% python3 -q
>>> import numpy as np
>>> import numpy.linalg as la
>>> np.set_printoptions(precision=4, suppress=True, linewidth=100)
>>> J = np.load("a.npy")
>>> print(J)
[[ 3.4987  6.8956  6.3411]
 [ 7.4264  5.3164  4.0724]
 [ 7.8225  5.013   3.6985]
 [-1.0046  6.9228  7.146 ]
 [-9.2903  1.6803  3.2965]
 [ 9.6908  2.3637  0.7075]
 [-3.3814 -6.9162 -6.3821]
 [-1.1216  6.9037  7.1471]
 [-4.1418 -6.7607 -6.0942]
 [ 7.6555  5.1461  3.8614]
 [-8.2726 -4.6085 -3.2133]
 [ 7.0396 -4.3599 -5.6067]
 [ 4.8526  6.5654  5.7748]
 [ 1.7933  7.0846  6.8259]
 [ 8.7688 -2.5455 -4.0778]
 [ 4.6179 -5.8382 -6.6776]
 [ 8.3709  4.5098  3.0969]
 [ 9.2981  3.2703  1.6884]
 [-2.504   6.6017  7.0815]
 [ 5.7207 -5.2642 -6.2898]
 [-9.5453  1.1106  2.7667]
 [-7.9899  3.4914  4.896 ]
 [-8.8781 -3.9184 -2.4137]
 [-5.0383 -6.5057 -5.6826]
 [-8.2615  3.1931  4.6425]
 [-1.1243 -7.0974 -6.9543]
 [-7.2892 -5.4121 -4.1925]]
>>> r = la.matrix_rank(J)
>>> print(r)
2
>>> N = la.svd(J)[2][r:].T
>>> print([int(la.matrix_rank(J[:, :j + 1])) for j in range(3)])
[1, 2, 2]
>>> print(N.shape)
(3, 1)
>>> U, s, vt = la.svd(J)
>>> print(s.round(4) + 0)
[39.9924 33.1754  0.    ]
>>> print(np.argmax(s[:-1] / (s[1:] + 1e-6)) + 1)
2
>>> other = U[:, :2] @ np.diag(s[:2]) @ vt[:2]
>>> print(la.matrix_rank(other))
2
>>> print(round(float(np.abs(J - other).max()), 4))
0.0
>>> C2 = J.T @ J
>>> print(np.diag(C2))
[1218.567   762.3589  719.0741]
>>> print((J @ J.T).shape)
(27, 27)
>>> print(la.matrix_rank(C2))
2
>>> print(np.round(la.eigvalsh(C2)[::-1], 4) + 0)
[1599.3925 1100.6075    0.    ]
>>> print(C2)
[[1218.567   260.5505   52.0249]
 [ 260.5505  762.3589  722.8564]
 [  52.0249  722.8564  719.0741]]
>>> print(round(float(np.trace(C2)), 4), (J ** 2).sum())
2700.0 2700.0
